% python3 -q
>>> import numpy as np
>>> np.set_printoptions(precision=1, suppress=True, linewidth=200)
>>> def tidy(a):
...     return np.round(a, 1) + 0
... 
>>> J = np.array([[-2.0, 1.0, 0.0, 0.0],
...     [0.0, -2.0, 1.0, 0.0],
...     [0.0, 0.0, -2.0, 1.0],
...     [0.0, 0.0, 0.0, -2.0]])
>>> # triangular
>>> q = J.astype(float).copy()
>>> for j in range(4):
...     q[:, j] -= q[:, :j] @ (q[:, :j].T @ q[:, j])
...     q[:, j] /= np.linalg.norm(q[:, j])
... 
>>> q.T @ q
array([[1., 0., 0., 0.],
       [0., 1., 0., 0.],
       [0., 0., 1., 0.],
       [0., 0., 0., 1.]])
>>> print(q)
[[-1.  0.  0.  0.]
 [ 0. -1.  0.  0.]
 [ 0.  0. -1.  0.]
 [ 0.  0.  0. -1.]]
>>> vec = np.array([-4, 3, 2, 3])
>>> y = J @ vec
>>> b, lr = np.zeros(4), 1 / np.linalg.norm(J, 2) ** 2
>>> for i in range(15):
...     b -= lr * J.T @ (J @ b - y)
...     if i % 5 == 0: print(i, round(np.linalg.norm(J @ b - y), 1))
... 
0 5.5
5 0.7
10 0.2
>>> tidy(np.linalg.cond(J))
np.float64(2.3)
>>> other = J / np.sqrt((J ** 2).mean(axis=1, keepdims=True))
>>> np.linalg.matrix_rank(J - J.mean(axis=1, keepdims=True))
np.int64(3)
>>> tidy(other[0])
array([-1.8,  0.9,  0. ,  0. ])
>>> print(tidy(J - J.mean(axis=1, keepdims=True)))
[[-1.8  1.2  0.2  0.2]
 [ 0.2 -1.8  1.2  0.2]
 [ 0.2  0.2 -1.8  1.2]
 [ 0.5  0.5  0.5 -1.5]]
>>> data = np.loadtxt("w.csv", delimiter=",")
>>> data
array([[-1.,  0.,  1.,  2.],
       [ 3.,  4.,  5.,  6.],
       [ 7.,  8.,  9., 10.],
       [11., 12., 13., 14.],
       [15., 16., 17., 18.]])
>>> print(np.allclose(data[:-1].T @ np.linalg.lstsq(data[:-1].T, data[-1])[0], data[-1]))
True
>>> np.linalg.matrix_rank(data, rtol=0.1)
np.int64(1)
>>> tidy(np.linalg.norm(data, 2) / np.linalg.norm(data))
np.float64(1.0)
>>> np.linalg.cond(data) > 100
np.True_
>>> vec = np.array([-1, 2, 0, -1])
>>> h1 = np.maximum(data @ vec, 0)
>>> data * (h1 > 1e-9)[:, None]
array([[-0.,  0.,  0.,  0.],
       [ 0.,  0.,  0.,  0.],
       [ 0.,  0.,  0.,  0.],
       [ 0.,  0.,  0.,  0.],
       [ 0.,  0.,  0.,  0.]])
>>> np.maximum(data @ vec, 0) - np.maximum(-data @ vec, 0)
array([-1., -1., -1., -1., -1.])
>>> np.flatnonzero(h1 > 1e-9)
array([], dtype=int64)
>>> print(data.T @ h1)
[0. 0. 0. 0.]
>>> print(np.maximum(data @ (3 * vec), 0))
[0. 0. 0. 0. 0.]
>>> print(h1)
[0. 0. 0. 0. 0.]
>>> tidy(np.linalg.norm(data, 1)), tidy(np.linalg.norm(data, np.inf))
(np.float64(50.0), np.float64(66.0))
>>> tidy(np.linalg.norm(data[2], 1)), tidy(np.linalg.norm(data[2], np.inf))
(np.float64(34.0), np.float64(10.0))
>>> tidy(np.linalg.norm(data, "nuc"))
np.float64(48.6)
>>> rank = np.linalg.matrix_rank(data)
>>> rank
np.int64(2)
>>> ns = np.linalg.svd(data)[2][rank:].T
>>> np.allclose(data @ ns, 0)
True
>>> print(np.linalg.matrix_rank(data.T @ data), np.linalg.matrix_rank(data @ data.T))
2 2
>>> [int(np.linalg.matrix_rank(data[:, :j + 1])) for j in range(4)]
[1, 2, 2, 2]
>>> cent = 10 * np.array([[0.6, -0.9, 0.3], [-1.2, 0.3, 1.0]])
>>> rng = np.random.default_rng(82)
>>> z = rng.integers(0, 2, 23)
>>> A = cent[z] + rng.normal(size=(23, 3))
>>> tidy(A)
array([[-10.2,   1.5,  11.1],
       [-12.8,   3.2,  10.1],
       [-12.8,   2.3,   8.4],
       [-13. ,   2.9,  10. ],
       [-11.3,   4.3,   8. ],
       [  5.7,  -9.2,   5.2],
       [-12.4,   3.3,  10.9],
       [-11.9,   2.2,   9.9],
       [-11.6,   2.9,   8.9],
       [  7. ,  -9.5,   3.8],
       [-12.5,   5.3,  10.6],
       [-12.6,   3.6,  10.4],
       [-13.8,   2. ,  10.8],
       [  3.8,  -7.5,   4.1],
       [  6.5,  -7.9,   2.6],
       [  5.3,  -8.8,   4.3],
       [  6.1, -10.3,   2.5],
       [-11.3,   0.9,  11.9],
       [-12.3,   3.9,  11.7],
       [  6.3,  -9.8,   3.1],
       [-12.3,   2.9,  11.1],
       [-11.6,   3. ,  10.8],
       [-11.4,   2.4,  11. ]])
>>> z = A[:, 2] > np.median(A[:, 2])
>>> u = A[z].mean(axis=0) - A[~z].mean(axis=0)
>>> tidy((((A - A.mean(axis=0)) @ u > 0) == z).mean())
np.float64(0.8)
>>> print(np.argsort(-np.abs(u).round(6), kind="stable"))
[0 1 2]
